% python3 -q
>>> import numpy as np
>>> from numpy import linalg as LA
>>> np.set_printoptions(precision=3, suppress=True, linewidth=120)
>>> m1 = np.array([[2, 3, 4, 5], [6, 7, 8, 9], [10, 11, 12, 13]])
>>> m1
array([[ 2,  3,  4,  5],
       [ 6,  7,  8,  9],
       [10, 11, 12, 13]])
>>> r = LA.matrix_rank(m1)
>>> r
np.int64(2)
>>> N = LA.svd(m1)[2][r:].T
>>> np.allclose(m1 @ N, 0)
True
>>> N @ N.T
array([[ 0.3, -0.4, -0.1,  0.2],
       [-0.4,  0.7, -0.2, -0.1],
       [-0.1, -0.2,  0.7, -0.4],
       [ 0.2, -0.1, -0.4,  0.3]])
>>> LA.matrix_rank(m1.T @ m1), LA.matrix_rank(m1 @ m1.T)
(np.int64(2), np.int64(2))
>>> LA.norm(m1, axis=0)
array([11.832, 13.379, 14.967, 16.583])
>>> LA.norm(m1, axis=1).argmax()
np.int64(2)
>>> round(LA.norm(m1[1] - m1[0]), 3)
np.float64(8.0)
>>> np.round(LA.norm(m1, 1), 3), np.round(LA.norm(m1, np.inf), 3)
(np.float64(27.0), np.float64(46.0))
>>> LA.norm(m1, axis=1)
array([ 7.348, 15.166, 23.108])
>>> t3 = np.stack([m1, -2 * m1, m1[::-1]])
>>> (t3 @ m1.T).shape
(3, 3, 3)
>>> LA.norm(t3, axis=(1, 2))
array([28.601, 57.201, 28.601])
>>> LA.matrix_rank(t3.reshape(3, -1))
np.int64(2)
>>> np.einsum("bij,cij->bc", t3, t3)
array([[  818, -1636,   562],
       [-1636,  3272, -1124],
       [  562, -1124,   818]])
>>> t3.shape
(3, 3, 4)
>>> mat = np.load("out14.npy")
>>> mat
array([[0, 3, 3, 3, 3, 0, 0, 0, 1, 1],
       [0, 3, 0, 0, 2, 3, 0, 3, 1, 1],
       [0, 0, 2, 0, 2, 1, 3, 1, 3, 0],
       [0, 0, 0, 2, 0, 3, 3, 0, 3, 0],
       [0, 0, 0, 0, 3, 3, 2, 3, 2, 2],
       [0, 0, 0, 0, 0, 3, 2, 1, 2, 3],
       [0, 0, 0, 0, 0, 0, 1, 1, 3, 0],
       [0, 0, 0, 0, 0, 0, 0, 2, 2, 1],
       [0, 0, 0, 0, 0, 0, 0, 0, 1, 0],
       [0, 0, 0, 0, 0, 0, 0, 0, 0, 2]])
>>> # looks like rank 9
>>> np.unique(m1.round(6), axis=0).shape
(3, 4)
